>>> import numpy as np
>>> np.set_printoptions(precision=3, suppress=True, linewidth=100, legacy="1.25")
>>> E = np.load("arr.npy")
>>> E
array([[ 0.357, -0.643, -0.643, -0.214],
       [-0.643,  0.357, -0.643, -0.214],
       [-0.643, -0.643,  0.357, -0.214],
       [-0.214, -0.214, -0.214,  0.929]])
>>> # orthonormal columns
>>> vec = np.array([0, 1, 0, 1])
>>> y = E @ vec
>>> y
array([-0.857,  0.143, -0.857,  0.714])
>>> np.round(np.linalg.solve(E, 3 * y), 3) + 0
array([0., 3., 0., 3.])
>>> u = np.array([-3, 9, 6, -8])
>>> Y = E + np.outer(u, np.eye(4)[0])
>>> np.linalg.matrix_rank(Y - E)
1
>>> round(float(np.linalg.det(Y) / np.linalg.det(E)), 3), np.round(1 + np.linalg.solve(E, u)[0], 3)
(-8.0, -8.0)
>>> np.linalg.matrix_rank(np.linalg.inv(Y) - np.linalg.inv(E), tol=1e-8)
1
>>> M = np.loadtxt("m.csv", delimiter=",")
>>> M
array([[-0.389, -0.278,  0.833, -0.278],
       [-0.278,  0.944,  0.167, -0.056],
       [ 0.833,  0.167,  0.5  ,  0.167],
       [-0.278, -0.056,  0.167,  0.944]])
>>> np.all(np.linalg.eigvalsh(M) > 0)
False
>>> [round(float(np.linalg.det(M[:i, :i])), 2) + 0 for i in range(1, 5)]
[-0.39, -0.44, -0.94, -1.0]
>>> rng = np.random.default_rng(538)
>>> lab = rng.permutation(4)
>>> lab
array([0, 3, 2, 1])
>>> Y = M[lab][:, lab]
>>> print(np.sort(np.abs(np.linalg.eigvals(Y))))
[1. 1. 1. 1.]
>>> np.allclose(Y, M)
True
>>> np.diag(Y)
array([-0.389,  0.944,  0.5  ,  0.944])
>>> A = np.load("x.npy")
>>> A
array([[ 0.,  0.,  9., -3.],
       [ 0.,  0.,  1., -6.],
       [ 9.,  1.,  0.,  0.],
       [-3., -6.,  0.,  0.]])
>>> O, R = np.linalg.qr(A)
>>> print(np.trace(O @ O.T))
4.0
>>> np.abs(np.diag(R))
array([9.487, 5.376, 9.055, 5.632])
>>> print(O.shape, R.shape)
(4, 4) (4, 4)
>>> round(abs(R[0, 0]), 3), round(float(np.linalg.norm(A[:, 0])), 3)
(9.487, 9.487)
>>> np.round(O @ R, 3) + 0
array([[ 0.,  0.,  9., -3.],
       [ 0.,  0.,  1., -6.],
       [ 9.,  1.,  0.,  0.],
       [-3., -6.,  0.,  0.]])
>>> R.round(3) + 0
array([[-9.487, -2.846,  0.   ,  0.   ],
       [ 0.   , -5.376,  0.   ,  0.   ],
       [ 0.   ,  0.   ,  9.055, -3.644],
       [ 0.   ,  0.   ,  0.   , -5.632]])
>>> print(np.round(O.T @ O, 3) + 0)
[[1. 0. 0. 0.]
 [0. 1. 0. 0.]
 [0. 0. 1. 0.]
 [0. 0. 0. 1.]]
